>>> import numpy as np
>>> np.set_printoptions(precision=2, suppress=True, linewidth=120, legacy="1.25")
>>> rd = lambda a: np.round(a, 2) + 0
>>> rng = np.random.default_rng(72)
>>> t = np.sort(rng.uniform(-2, 2, 41))
>>> J = np.c_[t, t ** 2, t ** 3] @ np.array([[-2, 5, -5, 4, -3, 4], [5, 2, -5, 3, 1, -3], [3, 5, -2, -4, -4, 1]])
>>> rd(J)
array([[  0.36, -40.5 ,   5.76,  34.52,  40.55, -27.26],
       [  1.5 , -35.54,   5.01,  29.65,  35.74, -24.76],
       [  1.57, -35.22,   4.97,  29.33,  35.43, -24.6 ],
       [  2.37, -31.33,   4.42,  25.5 ,  31.63, -22.57],
       [  2.66, -29.84,   4.21,  24.03,  30.16, -21.77],
       [  2.78, -29.18,   4.12,  23.39,  29.52, -21.42],
       [  3.97, -21.32,   3.16,  15.67,  21.71, -16.99],
       [  3.99, -21.1 ,   3.13,  15.45,  21.48, -16.86],
       [  4.2 , -19.13,   2.92,  13.52,  19.5 , -15.67],
       [  4.45, -14.69,   2.49,   9.22,  14.98, -12.86],
       [  4.45, -12.97,   2.35,   7.57,  13.2 , -11.69],
       [  4.2 ,  -9.26,   2.08,   4.12,   9.33,  -9.  ],
       [  3.41,  -5.69,   1.85,   1.08,   5.53,  -6.01],
       [  3.08,  -4.82,   1.79,   0.44,   4.59,  -5.19],
       [  2.95,  -4.52,   1.76,   0.23,   4.27,  -4.9 ],
       [  2.39,  -3.42,   1.64,  -0.43,   3.08,  -3.76],
       [  1.54,  -2.17,   1.38,  -0.85,   1.78,  -2.34],
       [  0.89,  -1.35,   1.05,  -0.8 ,   1.01,  -1.38],
       [  0.61,  -1.  ,   0.84,  -0.67,   0.71,  -0.98],
       [  0.54,  -0.91,   0.78,  -0.62,   0.63,  -0.87],
       [  0.28,  -0.54,   0.5 ,  -0.4 ,   0.35,  -0.48],
       [  0.11,  -0.24,   0.23,  -0.18,   0.15,  -0.2 ],
       [ -0.06,   0.18,  -0.18,   0.14,  -0.1 ,   0.13],
       [ -0.12,   0.39,  -0.4 ,   0.31,  -0.22,   0.28],
       [ -0.16,   1.31,  -1.43,   1.03,  -0.68,   0.77],
       [ -0.14,   1.47,  -1.62,   1.14,  -0.76,   0.84],
       [ -0.08,   1.76,  -1.95,   1.33,  -0.89,   0.94],
       [  1.04,   4.43,  -4.85,   2.52,  -2.13,   1.49],
       [  2.41,   6.72,  -7.15,   2.97,  -3.24,   1.71],
       [  2.98,   7.6 ,  -7.99,   3.06,  -3.68,   1.78],
       [  3.92,   9.01,  -9.31,   3.12,  -4.41,   1.86],
       [  6.91,  13.28, -13.11,   2.87,  -6.7 ,   2.05],
       [  7.63,  14.27, -13.96,   2.75,  -7.25,   2.09],
       [  8.85,  15.96, -15.37,   2.49,  -8.19,   2.15],
       [ 13.83,  22.75, -20.82,   1.01, -12.1 ,   2.39],
       [ 19.04,  29.77, -26.17,  -1.03, -16.29,   2.66],
       [ 23.03,  35.13, -30.11,  -2.84, -19.57,   2.88],
       [ 30.75,  45.52, -37.48,  -6.76, -26.04,   3.35],
       [ 31.89,  47.05, -38.54,  -7.37, -27.01,   3.43],
       [ 32.52,  47.9 , -39.13,  -7.72, -27.55,   3.47],
       [ 32.71,  48.16, -39.3 ,  -7.82, -27.71,   3.48]])
>>> def softmax(z):
...     e = np.exp(z - z.max(axis=-1, keepdims=True))
...     return e / e.sum(axis=-1, keepdims=True)
... 
>>> rd(softmax(J[34] + 4))
array([0., 1., 0., 0., 0., 0.])
>>> rd(softmax(10 * J[34]))
array([0., 1., 0., 0., 0., 0.])
>>> rd(softmax(J).sum(axis=1))
array([1., 1., 1., 1., 1., 1., 1., 1., 1., 1., 1., 1., 1., 1., 1., 1., 1., 1., 1., 1., 1., 1., 1., 1., 1., 1., 1., 1.,
       1., 1., 1., 1., 1., 1., 1., 1., 1., 1., 1., 1., 1.])
>>> S = J @ J.T / np.sqrt(6)
>>> rd(softmax(S)[34] @ J)
array([ 32.71,  48.15, -39.3 ,  -7.82, -27.71,   3.48])
>>> print(softmax(S).round(6).argmax(axis=1))
[ 0  0  0  0  0  0  0  0  0  0  0  0  0  0  0  0  0  0  0  0  0  0 40 40 40 40 40 40 40 40 40 40 40 40 40 40 40 40 40
 40 40]
